$ ipython --no-banner

In [1]: import numpy as np

In [2]: np.set_printoptions(precision=2, suppress=True, linewidth=160)

In [3]: def rnd(a):
   ...:     return np.round(a, 2) + 0
   ...: 

In [4]: C = np.array([[1, 1, 0, 2, 1],
   ...:     [-2, -2, -1, 0, -1],
   ...:     [0, 2, 1, 0, 2],
   ...:     [-1, 2, 2, 1, -2],
   ...:     [2, -1, -1, 2, 1]])

In [5]: rng = np.random.default_rng(99)

In [6]: M = (rng.random((22, 5)) < 0.25) @ C

In [7]: M
Out[7]: 
array([[ 0,  0,  0,  0,  0],
       [ 0,  0,  0,  0,  0],
       [-2, -2, -1,  0, -1],
       [ 2, -1, -1,  2,  1],
       [ 0,  0,  0,  0,  0],
       [ 0,  0,  0,  0,  0],
       [ 0,  0,  0,  5, -1],
       [ 0,  0,  0,  0,  0],
       [-2, -2, -1,  0, -1],
       [ 0,  0,  0,  0,  0],
       [ 2, -1, -1,  2,  1],
       [ 0,  2,  1,  0,  2],
       [-2,  0,  0,  0,  1],
       [ 0,  0,  0,  0,  0],
       [ 0,  0,  0,  0,  0],
       [ 2, -1, -1,  2,  1],
       [ 1,  1,  0,  2,  1],
       [ 0,  0,  0,  0,  0],
       [-2, -2, -1,  0, -1],
       [-1,  2,  2,  1, -2],
       [-1,  2,  2,  1, -2],
       [ 0,  0,  0,  0,  0]])

In [8]: B = np.c_[M[:, :1] @ np.array([[0]]), np.array([2, 2, 1, 0, -1, 1, 0, 1, -2, -2, -1, 2, -1, 2, 2, 0, 2, -1, -2, -1, -1, 2])]

In [9]: B
Out[9]: 
array([[ 0,  2],
       [ 0,  2],
       [ 0,  1],
       [ 0,  0],
       [ 0, -1],
       [ 0,  1],
       [ 0,  0],
       [ 0,  1],
       [ 0, -2],
       [ 0, -2],
       [ 0, -1],
       [ 0,  2],
       [ 0, -1],
       [ 0,  2],
       [ 0,  2],
       [ 0,  0],
       [ 0,  2],
       [ 0, -1],
       [ 0, -2],
       [ 0, -1],
       [ 0, -1],
       [ 0,  2]])

In [10]: np.linalg.matrix_rank(B)
Out[10]: np.int64(1)

In [11]: d = np.linalg.norm(M[:, None] - M[None], axis=-1)

In [12]: rnd(np.linalg.norm(M, axis=1))
Out[12]: array([0.  , 0.  , 3.16, 3.32, 0.  , 0.  , 5.1 , 0.  , 3.16, 0.  , 3.32, 3.  , 2.24, 0.  , 0.  , 3.32, 2.65, 0.  , 3.16, 3.74, 3.74, 0.  ])

In [13]: rnd(d[4])
Out[13]: array([0.  , 0.  , 3.16, 3.32, 0.  , 0.  , 5.1 , 0.  , 3.16, 0.  , 3.32, 3.  , 2.24, 0.  , 0.  , 3.32, 2.65, 0.  , 3.16, 3.74, 3.74, 0.  ])

In [14]: (d + 1e9 * np.eye(22)).round(6).argmin(axis=1)
Out[14]: array([ 1,  0,  8, 10,  0,  0, 16,  0,  2,  0,  3, 16,  0,  0,  0,  3,  3,  0,  2, 20, 19,  0])

In [15]: rnd(np.linalg.norm(M - M.mean(axis=0), axis=1))
Out[15]: array([0.7 , 0.7 , 3.07, 3.02, 0.7 , 0.7 , 4.43, 0.7 , 3.07, 0.7 , 3.02, 3.18, 2.25, 0.7 , 0.7 , 3.02, 2.31, 0.7 , 3.07, 3.64, 3.64, 0.7 ])

In [16]: d.mean(axis=1).argmax()
Out[16]: np.int64(6)

In [17]: Xs = (M - M.mean(axis=0)) / M.std(axis=0)

In [18]: rnd(Xs.std(axis=0))
Out[18]: array([1., 1., 1., 1., 1.])

In [19]: np.argwhere(np.abs(Xs) > 2)
Out[19]: 
array([[ 6,  3],
       [11,  4],
       [19,  2],
       [19,  4],
       [20,  2],
       [20,  4]])

In [20]: b = np.linalg.lstsq(np.delete(Xs, 1, axis=1), Xs[:, 1])[0]

In [21]: rnd(1 - np.var(Xs[:, 1] - np.delete(Xs, 1, axis=1) @ b))
Out[21]: np.float64(0.99)

In [22]: P = M @ np.linalg.solve(M.T @ M, M.T)

In [23]: rnd(np.trace(P))
Out[23]: np.float64(5.0)

In [24]: rnd(np.diag(P))
Out[24]: array([0.  , 0.  , 0.26, 0.3 , 0.  , 0.  , 0.68, 0.  , 0.26, 0.  , 0.3 , 0.56, 0.56, 0.  , 0.  , 0.3 , 0.68, 0.  , 0.26, 0.42, 0.42, 0.  ])

In [25]: rnd(np.linalg.eigvalsh(P))
Out[25]: array([0., 0., 0., 0., 0., 0., 0., 0., 0., 0., 0., 0., 0., 0., 0., 0., 0., 1., 1., 1., 1., 1.])

In [26]: C2 = np.cov(M, rowvar=False)

In [27]: np.median(M, axis=0)
Out[27]: array([0., 0., 0., 0., 0.])

In [28]: np.argwhere(np.triu(np.abs(np.corrcoef(M.T)) > 0.8, 1))
Out[28]: array([[1, 2]])

In [29]: rnd(C2)
Out[29]: 
array([[ 1.46,  0.13, -0.2 ,  0.67,  0.71],
       [ 0.13,  1.32,  0.9 ,  0.06,  0.  ],
       [-0.2 ,  0.9 ,  0.71, -0.06, -0.29],
       [ 0.67,  0.06, -0.06,  1.56, -0.02],
       [ 0.71,  0.  , -0.29, -0.02,  1.  ]])

In [30]: C2.shape
Out[30]: (5, 5)

In [31]: rnd(np.linalg.eigvalsh(C2)[::-1])
Out[31]: array([2.42, 1.99, 1.32, 0.33, 0.01])
